% ipython --no-banner

In [1]: import numpy as np

In [2]: import numpy.linalg as la

In [3]: np.set_printoptions(suppress=True, linewidth=200)

In [4]: W0 = np.load("data.npy")

In [5]: W0
Out[5]: 
array([[ 0,  0],
       [ 3,  0],
       [ 3,  0],
       [ 2, -2],
       [ 0,  0]])

In [6]: vec = np.array([3, 0])

In [7]: rhs = W0 @ vec

In [8]: try:
   ...:     la.solve(W0, rhs)
   ...: except la.LinAlgError as e:
   ...:     print("failed:", e)
   ...: 
failed: Last 2 dimensions of the array must be square

In [9]: np.round(la.solve(W0.T @ W0, W0.T @ rhs), 2) + 0
Out[9]: array([3., 0.])

In [10]: np.round(la.pinv(W0) @ W0, 2) + 0
Out[10]: 
array([[1., 0.],
       [0., 1.]])

In [11]: np.round(la.lstsq(W0, rhs)[0], 2)
Out[11]: array([3., 0.])

In [12]: rng = np.random.default_rng(98)

In [13]: rhs = rhs + 0.02 * rng.normal(size=5)

In [14]: rhs.round(2)
Out[14]: array([-0.02,  8.98,  9.01,  6.01,  0.01])

In [15]: coef, *_ = la.lstsq(W0, rhs)

In [16]: np.round(W0.T @ (rhs - W0 @ coef), 2) + 0
Out[16]: array([0., 0.])

In [17]: coef.round()
Out[17]: array([ 3., -0.])

In [18]: [round(float(la.norm(la.solve(W0.T @ W0 + lam * np.eye(2), W0.T @ rhs))), 2) for lam in (0, 1, 10, 100)]
Out[18]: [3.0, 2.85, 2.05, 0.55]

In [19]: coef.round(2)
Out[19]: array([ 3.  , -0.01])

In [20]: np.round(la.norm(rhs - W0 @ coef), 2)
Out[20]: np.float64(0.03)

In [21]: O = W0.astype(float).copy()

In [22]: for j in range(2):
    ...:     O[:, j] -= O[:, :j] @ (O[:, :j].T @ O[:, j])
    ...:     O[:, j] /= la.norm(O[:, j])
    ...: 

In [23]: np.round(O.T @ O, 2) + 0
Out[23]: 
array([[1., 0.],
       [0., 1.]])

In [24]: left, sigma = la.svd(W0)
Traceback (most recent call last):
  Cell In[24], line 1
    left, sigma = la.svd(W0)
ValueError: too many values to unpack (expected 2)


In [25]: left, sigma, VT = la.svd(W0, full_matrices=False)

In [26]: (sigma > 1e-8).sum()
Out[26]: np.int64(2)

In [27]: np.round(sigma / sigma[0], 2)
Out[27]: array([1.  , 0.37])

In [28]: np.round(VT @ VT.T, 2) + 0
Out[28]: 
array([[1., 0.],
       [0., 1.]])
